>>> import numpy as np
>>> np.set_printoptions(precision=2, suppress=True, linewidth=120, floatmode="fixed")
>>> mat = np.loadtxt("block13.csv", delimiter=",")
>>> mat
array([[ 0.00,  0.00, -1.00, -1.00,  0.00,  0.00,  0.00,  0.00, -1.00,  0.00],
       [ 0.00,  0.00,  0.00,  0.00, -1.00, -1.00, -1.00, -1.00,  0.00, -1.00],
       [-1.00,  0.00,  0.00, -1.00,  0.00,  0.00,  0.00,  0.00, -1.00,  0.00],
       [-1.00,  0.00, -1.00,  0.00,  0.00,  0.00,  0.00,  0.00, -1.00,  0.00],
       [ 0.00, -1.00,  0.00,  0.00,  0.00, -1.00, -1.00, -1.00,  0.00, -1.00],
       [ 0.00, -1.00,  0.00,  0.00, -1.00,  0.00, -1.00, -1.00,  0.00, -1.00],
       [ 0.00, -1.00,  0.00,  0.00, -1.00, -1.00,  0.00, -1.00,  0.00, -1.00],
       [ 0.00, -1.00,  0.00,  0.00, -1.00, -1.00, -1.00,  0.00,  0.00, -1.00],
       [-1.00,  0.00, -1.00, -1.00,  0.00,  0.00,  0.00,  0.00,  0.00,  0.00],
       [ 0.00, -1.00,  0.00,  0.00, -1.00, -1.00, -1.00, -1.00,  0.00,  0.00]])
>>> # 2 blocks once reordered
>>> u = np.array([-1, 3, -3])
>>> np.convolve(mat[9], u)
array([ 0.00,  1.00, -3.00,  3.00,  1.00, -2.00,  1.00,  1.00,  0.00,  3.00,  0.00,  0.00])
>>> np.correlate(mat[9], mat[0], "full")
array([0.00, 0.00, 1.00, 0.00, 0.00, 1.00, 1.00, 2.00, 2.00, 0.00, 1.00, 2.00, 2.00, 2.00, 1.00, 0.00, 0.00, 0.00,
       0.00])
>>> np.polyval(u, mat[9])
array([-3.00, -7.00, -3.00, -3.00, -7.00, -7.00, -7.00, -7.00, -3.00, -3.00])
>>> [round(float(np.linalg.det(mat[:i, :i])), 2) + 0 for i in range(1, 11)]
[0.0, 0.0, 0.0, 0.0, 2.0, 4.0, 6.0, 8.0, 12.0, 15.0]
>>> np.all(np.linalg.eigvalsh(mat) > 0)
np.False_
>>> np.round(np.linalg.eigvalsh(mat).min(), 2)
np.float64(-5.0)
>>> Q, r_ = np.linalg.qr(mat)
>>> np.round(abs(r_[0, 0]), 2), round(np.linalg.norm(mat[:, 0]), 2)
(np.float64(1.73), np.float64(1.73))
>>> np.trace(Q @ Q.T)
np.float64(10.0)
>>> np.round(Q @ r_, 2) + 0
array([[ 0.00,  0.00, -1.00, -1.00,  0.00,  0.00,  0.00,  0.00, -1.00,  0.00],
       [ 0.00,  0.00,  0.00,  0.00, -1.00, -1.00, -1.00, -1.00,  0.00, -1.00],
       [-1.00,  0.00,  0.00, -1.00,  0.00,  0.00,  0.00,  0.00, -1.00,  0.00],
       [-1.00,  0.00, -1.00,  0.00,  0.00,  0.00,  0.00,  0.00, -1.00,  0.00],
       [ 0.00, -1.00,  0.00,  0.00,  0.00, -1.00, -1.00, -1.00,  0.00, -1.00],
       [ 0.00, -1.00,  0.00,  0.00, -1.00,  0.00, -1.00, -1.00,  0.00, -1.00],
       [ 0.00, -1.00,  0.00,  0.00, -1.00, -1.00,  0.00, -1.00,  0.00, -1.00],
       [ 0.00, -1.00,  0.00,  0.00, -1.00, -1.00, -1.00,  0.00,  0.00, -1.00],
       [-1.00,  0.00, -1.00, -1.00,  0.00,  0.00,  0.00,  0.00,  0.00,  0.00],
       [ 0.00, -1.00,  0.00,  0.00, -1.00, -1.00, -1.00, -1.00,  0.00,  0.00]])
>>> X = np.load("x.npy")
>>> X
array([[4.00, 1.00, 1.00, 1.00, 1.00, 1.00, 1.00, 1.00],
       [1.00, 4.00, 1.00, 1.00, 1.00, 1.00, 1.00, 1.00],
       [1.00, 1.00, 4.00, 1.00, 1.00, 1.00, 1.00, 1.00],
       [1.00, 1.00, 1.00, 4.00, 1.00, 1.00, 1.00, 1.00],
       [1.00, 1.00, 1.00, 1.00, 4.00, 1.00, 1.00, 1.00],
       [1.00, 1.00, 1.00, 1.00, 1.00, 4.00, 1.00, 1.00],
       [1.00, 1.00, 1.00, 1.00, 1.00, 1.00, 4.00, 1.00],
       [1.00, 1.00, 1.00, 1.00, 1.00, 1.00, 1.00, 4.00]])
>>> round(np.linalg.norm(X), 2)
np.float64(13.56)
>>> X.shape
(8, 8)
>>> np.linalg.matrix_rank(X)
np.int64(8)
>>> np.linalg.svd(X, compute_uv=False)
array([11.00,  3.00,  3.00,  3.00,  3.00,  3.00,  3.00,  3.00])
>>> np.count_nonzero(X)
np.int64(64)
>>> np.diff(X, axis=0)
array([[-3.00,  3.00,  0.00,  0.00,  0.00,  0.00,  0.00,  0.00],
       [ 0.00, -3.00,  3.00,  0.00,  0.00,  0.00,  0.00,  0.00],
       [ 0.00,  0.00, -3.00,  3.00,  0.00,  0.00,  0.00,  0.00],
       [ 0.00,  0.00,  0.00, -3.00,  3.00,  0.00,  0.00,  0.00],
       [ 0.00,  0.00,  0.00,  0.00, -3.00,  3.00,  0.00,  0.00],
       [ 0.00,  0.00,  0.00,  0.00,  0.00, -3.00,  3.00,  0.00],
       [ 0.00,  0.00,  0.00,  0.00,  0.00,  0.00, -3.00,  3.00]])
>>> X.mean(axis=0)
array([1.38, 1.38, 1.38, 1.38, 1.38, 1.38, 1.38, 1.38])
>>> T = np.stack([mat, 2 * mat, mat[::-1]])
>>> (T @ mat.T).shape
(3, 10, 10)
>>> ev, vecs = np.linalg.eigh(X)
>>> x0 = np.array([3, -3, 1, -1, 0, -1, -1, 1])
>>> (np.sign(vecs[:, -1].round(6)) == np.sign(vecs[0, -1].round(6))).astype(int)
array([1, 1, 1, 1, 1, 1, 1, 1])
>>> vecs * np.abs(ev) @ vecs.T
array([[4.00, 1.00, 1.00, 1.00, 1.00, 1.00, 1.00, 1.00],
       [1.00, 4.00, 1.00, 1.00, 1.00, 1.00, 1.00, 1.00],
       [1.00, 1.00, 4.00, 1.00, 1.00, 1.00, 1.00, 1.00],
       [1.00, 1.00, 1.00, 4.00, 1.00, 1.00, 1.00, 1.00],
       [1.00, 1.00, 1.00, 1.00, 4.00, 1.00, 1.00, 1.00],
       [1.00, 1.00, 1.00, 1.00, 1.00, 4.00, 1.00, 1.00],
       [1.00, 1.00, 1.00, 1.00, 1.00, 1.00, 4.00, 1.00],
       [1.00, 1.00, 1.00, 1.00, 1.00, 1.00, 1.00, 4.00]])
>>> vecs * np.maximum(ev, 0) @ vecs.T
array([[4.00, 1.00, 1.00, 1.00, 1.00, 1.00, 1.00, 1.00],
       [1.00, 4.00, 1.00, 1.00, 1.00, 1.00, 1.00, 1.00],
       [1.00, 1.00, 4.00, 1.00, 1.00, 1.00, 1.00, 1.00],
       [1.00, 1.00, 1.00, 4.00, 1.00, 1.00, 1.00, 1.00],
       [1.00, 1.00, 1.00, 1.00, 4.00, 1.00, 1.00, 1.00],
       [1.00, 1.00, 1.00, 1.00, 1.00, 4.00, 1.00, 1.00],
       [1.00, 1.00, 1.00, 1.00, 1.00, 1.00, 4.00, 1.00],
       [1.00, 1.00, 1.00, 1.00, 1.00, 1.00, 1.00, 4.00]])
>>> np.abs(X).sum(axis=1).max(), np.abs(ev).max()
(np.float64(11.0), np.float64(11.0))
>>> x0 @ X @ x0
np.float64(70.0)
>>> rng = np.random.default_rng(37)
>>> idx = rng.permutation(8)
>>> idx
array([0, 6, 1, 3, 5, 4, 2, 7])
>>> out = X[idx][:, idx]
>>> out
array([[4.00, 1.00, 1.00, 1.00, 1.00, 1.00, 1.00, 1.00],
       [1.00, 4.00, 1.00, 1.00, 1.00, 1.00, 1.00, 1.00],
       [1.00, 1.00, 4.00, 1.00, 1.00, 1.00, 1.00, 1.00],
       [1.00, 1.00, 1.00, 4.00, 1.00, 1.00, 1.00, 1.00],
       [1.00, 1.00, 1.00, 1.00, 4.00, 1.00, 1.00, 1.00],
       [1.00, 1.00, 1.00, 1.00, 1.00, 4.00, 1.00, 1.00],
       [1.00, 1.00, 1.00, 1.00, 1.00, 1.00, 4.00, 1.00],
       [1.00, 1.00, 1.00, 1.00, 1.00, 1.00, 1.00, 4.00]])
>>> np.sort(np.abs(np.linalg.eigvals(out)))
array([ 3.00,  3.00,  3.00,  3.00,  3.00,  3.00,  3.00, 11.00])
>>> np.diag(out)
array([4.00, 4.00, 4.00, 4.00, 4.00, 4.00, 4.00, 4.00])
>>> np.allclose(X, X.T)
True
>>> X @ X
array([[23.00, 14.00, 14.00, 14.00, 14.00, 14.00, 14.00, 14.00],
       [14.00, 23.00, 14.00, 14.00, 14.00, 14.00, 14.00, 14.00],
       [14.00, 14.00, 23.00, 14.00, 14.00, 14.00, 14.00, 14.00],
       [14.00, 14.00, 14.00, 23.00, 14.00, 14.00, 14.00, 14.00],
       [14.00, 14.00, 14.00, 14.00, 23.00, 14.00, 14.00, 14.00],
       [14.00, 14.00, 14.00, 14.00, 14.00, 23.00, 14.00, 14.00],
       [14.00, 14.00, 14.00, 14.00, 14.00, 14.00, 23.00, 14.00],
       [14.00, 14.00, 14.00, 14.00, 14.00, 14.00, 14.00, 23.00]])
>>> round(float(np.linalg.det(X)), 2)
24057.0
>>> K = np.arange(24).reshape(4, 6) + 2
>>> K
array([[ 2,  3,  4,  5,  6,  7],
       [ 8,  9, 10, 11, 12, 13],
       [14, 15, 16, 17, 18, 19],
       [20, 21, 22, 23, 24, 25]])
>>> # rows and columns are dependent
>>> np.argsort(-np.linalg.norm(K, axis=0).round(6), kind="stable")[:3]
array([5, 4, 3])
>>> [round(float(x), 2) for x in np.linalg.svd(K, compute_uv=False)[:3]]
[74.23, 3.7, 0.0]
>>> round(np.linalg.norm(K, 2) / np.linalg.norm(K), 2)
np.float64(1.0)
